In [1]: import numpy as np

In [2]: np.set_printoptions(precision=3, suppress=True, linewidth=120)

In [3]: def tidy(a):
   ...:     return np.round(a, 3) + 0
   ...: 

In [4]: X = np.load("data.npy")

In [5]: X
Out[5]: 
array([[3, 0, 3, 0, 3, 0],
       [1, 3, 1, 3, 1, 3],
       [0, 1, 0, 1, 0, 1],
       [3, 0, 3, 0, 3, 0],
       [1, 3, 1, 3, 1, 3],
       [0, 1, 0, 1, 0, 1]])

In [6]: # row 3 repeats row 0

In [7]: rk = np.linalg.matrix_rank(X)

In [8]: rk
Out[8]: np.int64(2)

In [9]: ns = np.linalg.svd(X)[2][rk:].T

In [10]: np.linalg.matrix_rank(X.T @ X), np.linalg.matrix_rank(X @ X.T)
Out[10]: (np.int64(2), np.int64(2))

In [11]: [int(np.linalg.matrix_rank(np.delete(X, i, axis=0))) for i in range(6)]
Out[11]: [2, 2, 2, 2, 2, 2]

In [12]: tidy(ns @ ns.T)
Out[12]: 
array([[ 0.667,  0.   , -0.333,  0.   , -0.333,  0.   ],
       [ 0.   ,  0.667,  0.   , -0.333,  0.   , -0.333],
       [-0.333,  0.   ,  0.667,  0.   , -0.333,  0.   ],
       [ 0.   , -0.333,  0.   ,  0.667,  0.   , -0.333],
       [-0.333,  0.   , -0.333,  0.   ,  0.667,  0.   ],
       [ 0.   , -0.333,  0.   , -0.333,  0.   ,  0.667]])

In [13]: np.allclose(X @ ns, 0)
Out[13]: True

In [14]: tidy(X @ ns)
Out[14]: 
array([[0., 0., 0., 0.],
       [0., 0., 0., 0.],
       [0., 0., 0., 0.],
       [0., 0., 0., 0.],
       [0., 0., 0., 0.],
       [0., 0., 0., 0.]])

In [15]: Uu, sv, VT = np.linalg.svd(X)

In [16]: tidy(sv)
Out[16]: array([8.832, 6.481, 0.   , 0.   , 0.   , 0.   ])

In [17]: A2 = Uu[:, :2] @ np.diag(sv[:2]) @ VT[:2]

In [18]: tidy(np.abs(X - A2).max())
Out[18]: np.float64(0.0)

In [19]: np.linalg.matrix_rank(X, rtol=0.05)
Out[19]: np.int64(2)

In [20]: tidy(A2)
Out[20]: 
array([[3., 0., 3., 0., 3., 0.],
       [1., 3., 1., 3., 1., 3.],
       [0., 1., 0., 1., 0., 1.],
       [3., 0., 3., 0., 3., 0.],
       [1., 3., 1., 3., 1., 3.],
       [0., 1., 0., 1., 0., 1.]])

In [21]: np.linalg.cond(X) > 100
Out[21]: np.True_

In [22]: np.linalg.matrix_rank(X, rtol=0.1)
Out[22]: np.int64(2)

In [23]: u = np.array([0, 0, 2, 3, 3, 2, 2, 0]) + 0.5

In [24]: mat = np.outer(u, u) / (u @ u)

In [25]: tidy(mat)
Out[25]: 
array([[0.006, 0.006, 0.028, 0.04 , 0.04 , 0.028, 0.028, 0.006],
       [0.006, 0.006, 0.028, 0.04 , 0.04 , 0.028, 0.028, 0.006],
       [0.028, 0.028, 0.142, 0.199, 0.199, 0.142, 0.142, 0.028],
       [0.04 , 0.04 , 0.199, 0.278, 0.278, 0.199, 0.199, 0.04 ],
       [0.04 , 0.04 , 0.199, 0.278, 0.278, 0.199, 0.199, 0.04 ],
       [0.028, 0.028, 0.142, 0.199, 0.199, 0.142, 0.142, 0.028],
       [0.028, 0.028, 0.142, 0.199, 0.199, 0.142, 0.142, 0.028],
       [0.006, 0.006, 0.028, 0.04 , 0.04 , 0.028, 0.028, 0.006]])

In [26]: # column 1 repeats column 0

In [27]: np.unique(mat.round(6), axis=0).shape
Out[27]: (3, 8)

In [28]: np.abs(np.diag(np.linalg.qr(mat)[1])) > 1e-9
Out[28]: array([ True, False, False, False, False, False, False, False])

In [29]: np.linalg.lstsq(mat[:-1].T, mat[-1])[2]
Out[29]: np.int32(1)

In [30]: tidy(np.trace(np.linalg.pinv(mat) @ mat))
Out[30]: np.float64(1.0)

In [31]: feats = np.load("layer2.npy")

In [32]: tidy(feats)
Out[32]: 
array([[ 0.784, -0.794,  2.068,  1.865],
       [ 0.627,  1.092, -1.722,  2.11 ],
       [-0.941,  2.534,  1.302,  0.031],
       [ 2.666,  0.871,  0.256, -1.034]])

In [33]: vec = np.array([3, 0, -2, 1])

In [34]: target = feats @ vec

In [35]: c, lr = np.zeros(4), 1 / np.linalg.norm(feats, 2) ** 2

In [36]: for i in range(12):
    ...:     c -= lr * feats.T @ (feats @ c - target)
    ...:     if i % 2 == 0: print(i, round(np.linalg.norm(feats @ c - target), 3))
    ...: 
0 0.0
2 0.0
4 0.0
6 0.0
8 0.0
10 0.0

In [37]: tidy(c)
Out[37]: array([ 3.,  0., -2.,  1.])

In [38]: Uu, sv, VT = np.linalg.svd(feats, full_matrices=False)

In [39]: Uu.shape, sv.shape, VT.shape
Out[39]: ((4, 4), (4,), (4, 4))

In [40]: tidy(np.cumsum(sv ** 2) / np.sum(sv ** 2))
Out[40]: array([0.25, 0.5 , 0.75, 1.  ])

In [41]: (sv > 1e-8).sum()
Out[41]: np.int64(4)

In [42]: np.allclose(Uu * sv @ VT, feats)
Out[42]: True

In [43]: tidy(Uu.T @ feats @ VT.T)
Out[43]: 
array([[3., 0., 0., 0.],
       [0., 3., 0., 0.],
       [0., 0., 3., 0.],
       [0., 0., 0., 3.]])

In [44]: tidy(np.sqrt((sv ** 2).sum())), tidy(np.linalg.norm(feats))
Out[44]: (np.float64(6.0), np.float64(6.0))

In [45]: W = np.array([[1, 2, 0],
    ...:     [-2, 0, 3],
    ...:     [-3, 3, -2],
    ...:     [2, 1, -3],
    ...:     [-1, 1, -1],
    ...:     [-3, -1, 1]])

In [46]: c = np.array([-2, 2, 0])

In [47]: hid = np.maximum(X @ W + c, 0)

In [48]: np.linalg.matrix_rank(hid)
Out[48]: np.int64(2)

In [49]: W2 = np.array([[0, 1, 0], [1, 5, 4], [0, 2, 1]])

In [50]: W @ W2
Out[50]: 
array([[ 2, 11,  8],
       [ 0,  4,  3],
       [ 3,  8, 10],
       [ 1,  1,  1],
       [ 1,  2,  3],
       [-1, -6, -3]])

In [51]: tidy(np.linalg.svd(feats, compute_uv=False))
Out[51]: array([3., 3., 3., 3.])

In [52]: tidy(np.linalg.norm(feats, axis=0))
Out[52]: array([3., 3., 3., 3.])

In [53]: tidy(feats[:, 3] @ feats[:, 0])
Out[53]: np.float64(0.0)

In [54]: tidy(np.linalg.svd(feats, compute_uv=False))
Out[54]: array([3., 3., 3., 3.])

In [55]: tidy(feats.sum(axis=0))
Out[55]: array([3.136, 3.702, 1.904, 2.972])

In [56]: np.count_nonzero(feats)
Out[56]: np.int64(16)

In [57]: tidy(feats.mean(axis=0))
Out[57]: array([0.784, 0.926, 0.476, 0.743])

In [58]: tidy(np.diff(feats, axis=0))
Out[58]: 
array([[-0.157,  1.886, -3.789,  0.244],
       [-1.568,  1.442,  3.024, -2.078],
       [ 3.607, -1.663, -1.045, -1.065]])

In [59]: F = np.loadtxt("dump.csv", delimiter=",")

In [60]: F
Out[60]: 
array([[-3., -2., -1.],
       [ 0.,  1.,  2.],
       [ 3.,  4.,  5.]])

In [61]: proj = np.triu(np.array([[1, 2, 2], [1, 1, 3], [3, 3, 1]]), 1) + np.eye(3)

In [62]: A2 = proj @ F @ np.linalg.inv(proj)

In [63]: np.linalg.matrix_rank(A2)
Out[63]: np.int64(2)

In [64]: np.trace(A2), np.trace(F)
Out[64]: (np.float64(3.0), np.float64(3.0))

In [65]: A2
Out[65]: 
array([[ 3.,  2.,  1.],
       [ 9., -5., 14.],
       [ 3., -2.,  5.]])
